$ python3 -q
>>> import numpy as np
>>> np.set_printoptions(suppress=True, linewidth=100)
>>> A = np.load("mat.npy")
>>> A
array([[ 1, -3,  0,  0,  1],
       [ 0, -3, -3,  9,  1],
       [-1,  0,  1, -3, -2],
       [ 2, -3, -2,  6, -1]])
>>> B = A / np.linalg.norm(A, axis=1)
Traceback (most recent call last):
  File "<python-input-4>", line 1, in <module>
    B = A / np.linalg.norm(A, axis=1)
        ~~^~~~~~~~~~~~~~~~~~~~~~~~~~~
ValueError: operands could not be broadcast together with shapes (4,5) (4,) 
>>> B = A / np.linalg.norm(A, axis=1, keepdims=True)
>>> C2 = B @ B.T
>>> (C2 - 2 * np.eye(4)).round(6).argmax(axis=1)
array([3, 3, 0, 1])
>>> C2[2].round(2)
array([-0.23, -0.83,  1.  , -0.7 ])
>>> np.argwhere(np.triu(np.abs(C2) > 0.95, 1))
array([], shape=(0, 2), dtype=int64)
>>> C2.round(2)
array([[ 1.  ,  0.3 , -0.23,  0.41],
       [ 0.3 ,  1.  , -0.83,  0.93],
       [-0.23, -0.83,  1.  , -0.7 ],
       [ 0.41,  0.93, -0.7 ,  1.  ]])
>>> (np.abs(C2) > 0.9).astype(int)
array([[1, 0, 0, 0],
       [0, 1, 0, 1],
       [0, 0, 1, 0],
       [0, 1, 0, 1]])
>>> rng = np.random.default_rng(538)
>>> lab = rng.permutation(4)
>>> lab
array([0, 3, 2, 1])
>>> B = C2[lab][:, lab]
>>> np.round(np.sort(np.abs(np.linalg.eigvals(B))), 2)
array([0.05, 0.29, 0.86, 2.81])
>>> np.trace(B)
np.float64(4.0)
>>> round(np.linalg.det(B), 2), np.round(np.linalg.det(C2[lab]), 2)
(np.float64(0.03), np.float64(-0.03))
>>> np.diag(B)
array([1., 1., 1., 1.])
>>> t = np.radians(72)
>>> Rm = np.eye(5)
>>> Rm[1, 1] = Rm[3, 3] = np.cos(t)
>>> Rm[1, 3], Rm[3, 1] = -np.sin(t), np.sin(t)
>>> Rm.round(2)
array([[ 1.  ,  0.  ,  0.  ,  0.  ,  0.  ],
       [ 0.  ,  0.31,  0.  , -0.95,  0.  ],
       [ 0.  ,  0.  ,  1.  ,  0.  ,  0.  ],
       [ 0.  ,  0.95,  0.  ,  0.31,  0.  ],
       [ 0.  ,  0.  ,  0.  ,  0.  ,  1.  ]])
>>> B = A @ Rm.T
>>> np.round(np.abs(B - A).max(axis=0), 2)
array([0.  , 6.49, 0.  , 9.07, 0.  ])
